% python3 -q
>>> import numpy as np
>>> np.set_printoptions(precision=3, suppress=True, linewidth=140, floatmode="fixed")
>>> cent = np.array([[5, -4, -2, 5, 0, 4], [3, -1, -1, -5, -5, 4], [0, -3, 1, 2, 3, 1]])
>>> J = np.repeat(cent, 42 // 3, axis=0)
>>> rng = np.random.default_rng(28458)
>>> J = J + 0.05 * rng.normal(size=J.shape)
>>> J.round(3) + 0
array([[ 5.050, -3.972, -2.004,  5.045,  0.000,  4.069],
       [ 5.018, -3.990, -1.937,  4.929,  0.012,  4.045],
       [ 5.004, -3.837, -2.055,  5.079, -0.090,  4.011],
       [ 5.027, -3.989, -2.026,  5.039, -0.049,  3.959],
       [ 5.039, -4.014, -2.055,  4.935, -0.025,  4.115],
       [ 4.963, -4.103, -2.046,  5.052,  0.008,  4.024],
       [ 5.004, -4.030, -2.053,  4.937, -0.110,  3.917],
       [ 5.022, -4.094, -1.987,  5.001, -0.092,  3.992],
       [ 4.950, -4.044, -2.041,  5.064,  0.039,  3.930],
       [ 4.962, -4.002, -2.033,  5.018,  0.078,  4.092],
       [ 4.966, -4.016, -1.962,  4.916,  0.082,  3.959],
       [ 4.967, -4.084, -2.079,  5.027,  0.066,  3.996],
       [ 4.982, -3.990, -2.059,  5.101, -0.019,  4.050],
       [ 4.879, -3.971, -2.070,  4.972, -0.041,  4.005],
       [ 3.069, -1.130, -0.987, -5.060, -4.906,  3.924],
       [ 3.015, -0.958, -1.007, -4.997, -4.908,  3.943],
       [ 3.045, -0.980, -0.967, -4.964, -5.084,  3.987],
       [ 3.069, -1.112, -0.980, -5.096, -5.063,  4.020],
       [ 3.032, -1.095, -1.056, -4.958, -4.930,  4.004],
       [ 3.012, -1.008, -0.985, -5.008, -5.009,  4.007],
       [ 3.028, -1.055, -1.053, -4.975, -4.993,  4.043],
       [ 2.872, -1.031, -1.081, -5.009, -4.942,  3.969],
       [ 2.953, -0.946, -1.013, -5.034, -4.908,  3.946],
       [ 2.984, -1.005, -1.020, -4.960, -4.930,  3.962],
       [ 3.013, -1.063, -0.987, -4.960, -4.974,  4.017],
       [ 3.024, -0.947, -0.936, -4.965, -4.959,  3.989],
       [ 3.041, -1.000, -0.987, -4.929, -5.040,  4.065],
       [ 2.976, -0.995, -1.044, -4.901, -4.978,  3.953],
       [ 0.048, -3.007,  0.995,  2.121,  2.912,  0.978],
       [-0.112, -2.995,  0.937,  2.064,  2.986,  0.911],
       [-0.025, -3.015,  1.054,  2.001,  2.998,  1.008],
       [-0.047, -2.997,  1.015,  2.003,  2.925,  0.877],
       [-0.100, -3.040,  0.988,  1.926,  2.993,  1.019],
       [ 0.038, -3.035,  1.014,  2.019,  3.034,  0.988],
       [ 0.047, -2.941,  0.958,  1.921,  3.051,  1.014],
       [ 0.025, -3.127,  0.985,  1.905,  2.980,  1.041],
       [-0.002, -3.021,  0.960,  2.062,  3.005,  1.007],
       [ 0.052, -2.974,  0.967,  1.900,  2.964,  0.932],
       [-0.052, -3.004,  1.045,  2.039,  2.957,  1.020],
       [ 0.012, -2.954,  1.044,  2.066,  2.992,  0.946],
       [-0.014, -3.060,  1.025,  2.033,  2.909,  1.048],
       [-0.018, -3.080,  1.009,  1.931,  3.035,  1.063]])
>>> x0 = np.array([4, 2, 3, 2, 0, 5])
>>> rhs = J @ x0
>>> print(np.round(np.linalg.solve(J.T @ J, J.T @ rhs), 3) + 0)
[4.000 2.000 3.000 2.000 0.000 5.000]
>>> np.round(np.linalg.pinv(J) @ J, 3) + 0
array([[1.000, 0.000, 0.000, 0.000, 0.000, 0.000],
       [0.000, 1.000, 0.000, 0.000, 0.000, 0.000],
       [0.000, 0.000, 1.000, 0.000, 0.000, 0.000],
       [0.000, 0.000, 0.000, 1.000, 0.000, 0.000],
       [0.000, 0.000, 0.000, 0.000, 1.000, 0.000],
       [0.000, 0.000, 0.000, 0.000, 0.000, 1.000]])
>>> rhs = rhs + 0.1 * rng.normal(size=42)
>>> print(rhs)
[36.601 36.441 36.291 35.874 36.418 35.703 35.283 35.905 35.247 36.175 35.511 35.414 36.287 35.372 16.692 16.974 17.093 17.050 16.892
 17.173 16.980 16.178 16.511 16.634 17.123 17.417 17.494 16.721  6.377  4.914  6.063  5.250  5.613  6.269  5.997  5.835  6.069  5.652
  6.062  6.089  6.031  5.854]
>>> beta, *_ = np.linalg.lstsq(J, rhs)
>>> [round(float(np.linalg.norm(np.linalg.solve(J.T @ J + lam * np.eye(6), J.T @ rhs))), 2) for lam in (0, 1, 10, 100)]
[7.29, 4.14, 4.07, 3.81]
>>> round(float(np.linalg.norm(rhs - J @ beta)), 3)
0.594
